$ python -q
>>> import numpy as np
>>> np.set_printoptions(precision=2, suppress=True, linewidth=200, sign=" ")
>>> def rd(a):
...     return np.round(a, 2) + 0
... 
>>> W0 = np.array([[-0.3, 1.2, -0.4, 0.4],
...     [-1.1, -0.2, 1.2, 1.9],
...     [0.8, 1.1, -0.5, 1.3],
...     [-0.1, -0.4, -0.3, 0.8],
...     [0.8, 0.3, -1.4, 1.1],
...     [-0.1, -1.0, 0.3, -0.1],
...     [1.3, -0.8, -0.7, -0.8]])
>>> def softmax(z):
...     e = np.exp(z - z.max(axis=-1, keepdims=True))
...     return e / e.sum(axis=-1, keepdims=True)
... 
>>> print(rd(softmax(W0[1] + -2)))
[ 0.03  0.07  0.3   0.6 ]
>>> print(rd(softmax(10 * W0[1])))
[ 0.  0.  0.  1.]
>>> print(rd(softmax(W0[1])))
[ 0.03  0.07  0.3   0.6 ]
>>> print(rd(softmax(W0).sum(axis=1)))
[ 1.  1.  1.  1.  1.  1.  1.]
>>> scores = W0 @ W0.T / np.sqrt(4)
>>> print(rd(softmax(scores)[1] @ W0))
[-0.81 -0.12  0.84  1.62]
>>> print(softmax(scores).round(6).argmax(axis=1))
[ 0  1  2  1  4  5  6]
>>> u, g = W0[2], W0[4]
>>> print(rd(u @ u))
3.79
>>> p = (u @ g) / (u @ u) * u
>>> print(rd(np.linalg.norm(u + g) ** 2 + np.linalg.norm(u - g) ** 2))
15.38
>>> print(rd(p))
[ 0.65  0.9  -0.41  1.06]
>>> M = np.array([[0, 0, 0], [0, 2, 0], [0, 0, 5]])
>>> left, sv, Vh = np.linalg.svd(M)
>>> evecs = Vh[:(sv > 1e-8).sum()]
>>> rng = np.random.default_rng(7102)
>>> x0 = M[1] + 2 * M[2] + rng.integers(2) * np.eye(3)[2]
>>> print(x0)
[  0.   2.  10.]
>>> print(rd(np.linalg.norm(x0 - evecs.T @ evecs @ x0)))
0.0
